$ python3 -q
>>> import numpy as np
>>> import numpy.linalg as la
>>> np.set_printoptions(precision=2, suppress=True, linewidth=200, legacy="1.25")
>>> F = np.loadtxt("sample9.csv", delimiter=",")
>>> F
array([[ 3.,  0.,  2., -2.,  0.],
       [-1.,  1.,  2.,  1., -3.],
       [-1.,  3.,  3.,  3.,  0.],
       [ 3., -1., -1., -3.,  3.],
       [ 1., -1., -3., -1.,  3.]])
>>> rng = np.random.default_rng(890)
>>> idx = rng.permutation(5)
>>> idx
array([0, 4, 1, 3, 2])
>>> A2 = F[idx][:, idx]
>>> np.allclose(A2, F)
False
>>> round(la.det(A2), 2), round(float(la.det(F[idx])), 2)
(-18.0, -18.0)
>>> np.trace(A2)
7.0
>>> O, Rm = la.qr(F)
>>> np.round(O @ Rm, 2) + 0
array([[ 3.,  0.,  2., -2.,  0.],
       [-1.,  1.,  2.,  1., -3.],
       [-1.,  3.,  3.,  3.,  0.],
       [ 3., -1., -1., -3.,  3.],
       [ 1., -1., -3., -1.,  3.]])
>>> print(O.shape, Rm.shape)
(5, 5) (5, 5)
>>> A2 = F + rng.integers(-2, 3, (5, 3)) @ rng.integers(-2, 3, (3, 5))
>>> A2
array([[ 2., -4., -2., -4.,  1.],
       [-1.,  5.,  2.,  0., -6.],
       [-1., -1.,  3.,  4.,  3.],
       [ 2., -1., -5., -6.,  1.],
       [ 1., -2., -6., -3.,  3.]])
>>> print(la.matrix_rank(A2 - F, tol=1e-8))
3
>>> A2 - F
array([[-1., -4., -4., -2.,  1.],
       [ 0.,  4.,  0., -1., -3.],
       [ 0., -4.,  0.,  1.,  3.],
       [-1.,  0., -4., -3., -2.],
       [ 0., -1., -3., -2.,  0.]])
>>> arr = np.loadtxt("out17.csv", delimiter=",")
>>> arr
array([[  4.,   2., -12.,  -6., -11.,  -2.,  -4.,  -3.,   1.,   2., -15.],
       [  2., -14.,  10.,  12.,   5.,   2., -11.,  -2.,  10.,  -4.,  -9.],
       [-12.,  10.,  10.,  -2., -11.,   5.,  -1., -11.,  -9.,   8.,   5.],
       [ -6.,  12.,  -2.,  -8.,  -4.,   8.,   8.,  15., -13.,   5.,  -2.],
       [-11.,   5., -11.,  -4.,  16., -13.,  -1.,  -3.,  14.,  -7.,  -2.],
       [ -2.,   2.,   5.,   8., -13.,  -2.,   5.,  -3.,  -8.,   1.,   5.],
       [ -4., -11.,  -1.,   8.,  -1.,   5.,  16.,   8.,  -4.,   1.,  17.],
       [ -3.,  -2., -11.,  15.,  -3.,  -3.,   8., -12., -12.,   3.,   7.],
       [  1.,  10.,  -9., -13.,  14.,  -8.,  -4., -12., -10.,   6.,   1.],
       [  2.,  -4.,   8.,   5.,  -7.,   1.,   1.,   3.,   6., -10.,   2.],
       [-15.,  -9.,   5.,  -2.,  -2.,   5.,  17.,   7.,   1.,   2.,  -2.]])
>>> t3 = np.stack([arr, 4 * arr, arr[::-1]])
>>> np.einsum("bij,cij->bc", t3, t3)
array([[  7906.,  31624.,     90.],
       [ 31624., 126496.,    360.],
       [    90.,    360.,   7906.]])
>>> la.norm(t3, axis=(1, 2))
array([ 88.92, 355.66,  88.92])
>>> t3.shape
(3, 11, 11)
>>> print(t3.sum(axis=0))
[[  5.   1. -55. -32. -57.  -5.  -3.  -8.   6.  12. -77.]
 [ 12. -74.  58.  65.  18.  11. -54.  -7.  56. -30. -43.]
 [-59.  60.  41. -23. -41.  17.  -9. -67. -55.  46.  26.]
 [-33.  58. -21. -25. -23.  37.  48.  63. -77.  28.  -3.]
 [-59.  14. -56. -12.  79. -60.  11.  -7.  66. -34.   7.]
 [-12.  12.  30.  48. -78. -12.  30. -18. -48.   6.  30.]
 [-31. -50. -16.  36.  11.  12.  79.  37.  -6.  -2.  83.]
 [-21.   2. -57.  67. -19.  -7.  48. -45. -73.  20.  33.]
 [ -7.  60. -35. -67.  59. -35. -21. -71. -59.  38.  10.]
 [ 12. -34.  50.  37. -30.   7.  -6.  13.  40. -54.   1.]
 [-71. -43.  13. -16. -21.  23.  81.  32.   6.  12. -25.]]
>>> print(la.matrix_rank(t3.reshape(3, -1)))
2
>>> O, _ = la.qr(np.array([[0.3, -1.2, -1.4, -2.6, -1.1],
...     [-0.9, 1.5, -0.1, 0.3, -1.1],
...     [0.7, -0.2, 0.6, 0.3, -0.7],
...     [-1.2, -0.1, -0.9, 0.7, 0.4],
...     [0.8, 0.0, 1.0, 0.7, -0.1]]))
>>> feats = O[:, :5]
>>> feats
array([[-0.16,  0.62,  0.71, -0.23,  0.2 ],
       [ 0.48, -0.62,  0.53, -0.31,  0.09],
       [-0.38, -0.09, -0.08, -0.72, -0.57],
       [ 0.64,  0.41, -0.41, -0.47,  0.16],
       [-0.43, -0.24, -0.22, -0.34,  0.77]])
>>> f = np.array([1, 1])
>>> np.round(np.array([np.convolve(row, f, "same") for row in feats]), 2) + 0
array([[-0.16,  0.46,  1.33,  0.48, -0.03],
       [ 0.48, -0.14, -0.09,  0.22, -0.22],
       [-0.38, -0.46, -0.17, -0.8 , -1.29],
       [ 0.64,  1.06,  0.  , -0.88, -0.31],
       [-0.43, -0.66, -0.45, -0.55,  0.43]])
>>> f = np.array([1, 0, 2, 1, 2])
>>> A2 = feats + np.outer(f, np.eye(5)[0])
>>> print(la.matrix_rank(la.inv(A2) - la.inv(feats), tol=1e-8))
1
>>> A2
array([[ 0.84,  0.62,  0.71, -0.23,  0.2 ],
       [ 0.48, -0.62,  0.53, -0.31,  0.09],
       [ 1.62, -0.09, -0.08, -0.72, -0.57],
       [ 1.64,  0.41, -0.41, -0.47,  0.16],
       [ 1.57, -0.24, -0.22, -0.34,  0.77]])
>>> A2 = feats + rng.integers(-2, 3, (5, 1)) @ rng.integers(-2, 3, (1, 5))
>>> A2
array([[ 0.84, -1.38,  0.71, -1.23, -1.8 ],
       [ 0.48, -0.62,  0.53, -0.31,  0.09],
       [-0.38, -0.09, -0.08, -0.72, -0.57],
       [-1.36,  4.41, -0.41,  1.53,  4.16],
       [-1.43,  1.76, -0.22,  0.66,  2.77]])
>>> A2 - feats
array([[ 1., -2.,  0., -1., -2.],
       [ 0.,  0.,  0.,  0.,  0.],
       [ 0.,  0.,  0.,  0.,  0.],
       [-2.,  4.,  0.,  2.,  4.],
       [-1.,  2.,  0.,  1.,  2.]])
>>> A2 = np.array([[5, 1], [4, 1]])
>>> W2 = np.kron(A2, feats)
>>> la.matrix_rank(W2)
10
>>> print(np.round(la.norm(W2, 2), 2), round(float(la.norm(A2, 2) * la.norm(feats, 2)), 2))
6.56 6.56
>>> K = np.load("w.npy")
>>> K
array([[0, 0, 0, 0, 0, 0, 0, 0, 0, 0, 0, 0, 0, 0],
       [0, 0, 0, 0, 0, 0, 0, 2, 0, 0, 0, 0, 0, 0],
       [0, 0, 0, 0, 0, 0, 0, 0, 0, 0, 0, 0, 0, 0],
       [0, 0, 0, 0, 0, 0, 0, 0, 0, 0, 0, 0, 0, 2],
       [0, 0, 0, 0, 1, 0, 0, 0, 0, 0, 0, 0, 0, 0],
       [0, 0, 0, 0, 0, 0, 0, 0, 0, 0, 0, 0, 0, 0],
       [0, 0, 1, 0, 0, 0, 0, 0, 0, 0, 0, 0, 0, 0],
       [0, 0, 0, 0, 0, 0, 0, 0, 0, 0, 0, 0, 2, 0],
       [0, 0, 0, 0, 0, 0, 0, 0, 0, 0, 0, 0, 0, 0],
       [0, 0, 0, 0, 0, 0, 0, 0, 0, 0, 0, 0, 0, 0],
       [0, 0, 0, 0, 0, 1, 0, 0, 0, 0, 0, 0, 0, 0],
       [0, 0, 0, 0, 0, 0, 0, 0, 0, 0, 0, 0, 0, 0],
       [0, 0, 0, 0, 0, 0, 0, 0, 0, 0, 0, 0, 0, 0],
       [0, 0, 0, 0, 0, 0, 0, 0, 0, 0, 0, 0, 0, 0]])
>>> U, sigma, Vh = la.svd(K)
>>> V = Vh[:(sigma > 1e-8).sum()]
>>> x0 = K[13] + 3 * K[7] + rng.integers(2) * np.eye(14)[8]
>>> x0
array([0., 0., 0., 0., 0., 0., 0., 0., 1., 0., 0., 0., 6., 0.])
>>> np.allclose(V.T @ V @ x0, x0)
False
>>> np.round(la.norm(x0 - V.T @ V @ x0), 2)
1.0
>>> A2 = la.inv(F)
>>> A2.round(2) + 0
array([[ 1.  ,  0.  ,  0.  , -1.  ,  1.  ],
       [-0.67,  2.  ,  0.33,  1.17,  0.83],
       [ 0.  , -1.  ,  0.  ,  0.  , -1.  ],
       [ 1.  , -1.  ,  0.  , -1.5 ,  0.5 ],
       [-0.22, -0.67,  0.11,  0.22, -0.56]])
>>> np.allclose(A2, F.T)
False
>>> np.round(la.inv(A2), 2) + 0
array([[ 3.,  0.,  2., -2.,  0.],
       [-1.,  1.,  2.,  1., -3.],
       [-1.,  3.,  3.,  3.,  0.],
       [ 3., -1., -1., -3.,  3.],
       [ 1., -1., -3., -1.,  3.]])
>>> round(float(la.det(F) * la.det(A2)), 2)
1.0
